In [1]: import numpy as np

In [2]: from numpy import linalg as LA

In [3]: np.set_printoptions(precision=4, suppress=True, linewidth=200, floatmode="fixed")

In [4]: tidy = lambda a: np.round(a, 4) + 0

In [5]: m1 = np.loadtxt("dump.csv", delimiter=",")

In [6]: print(m1)
[[ -0.7000 -22.0000   0.3000   0.6000   1.5000  -0.3000]
 [ -0.8000  12.0000   0.7000   0.2000  -0.3000   0.5000]
 [ -0.3000 -22.0000   0.9000   0.8000   0.1000  -0.8000]
 [ -0.7000 -34.0000   0.7000   0.0000   0.4000   0.1000]
 [ -0.5000   0.0000   0.4000  -1.3000  -0.7000  -0.5000]]

In [7]: # column 1 dominates

In [8]: [round(float(x), 4) for x in LA.svd(m1, compute_uv=False)[:3]]
Out[8]: [47.6575, 1.8827, 1.5053]

In [9]: LA.matrix_rank(m1, rtol=0.1)
Out[9]: np.int64(1)

In [10]: tidy(LA.norm(m1, 2) / LA.norm(m1))
Out[10]: np.float64(0.9983)

In [11]: np.argsort(-LA.norm(m1, axis=0).round(6), kind="stable")[:3]
Out[11]: array([1, 4, 3])

In [12]: tidy(LA.norm(m1) ** 2 / LA.norm(m1, 2) ** 2)
Out[12]: np.float64(1.0034)

In [13]: tidy(LA.norm(m1, 1)), tidy(LA.norm(m1, np.inf))
Out[13]: (np.float64(90.0), np.float64(35.9))

In [14]: tidy(LA.norm(m1, 2))
Out[14]: np.float64(47.6575)

In [15]: tidy(LA.norm(m1[2], 1)), tidy(LA.norm(m1[2], np.inf))
Out[15]: (np.float64(24.9), np.float64(22.0))
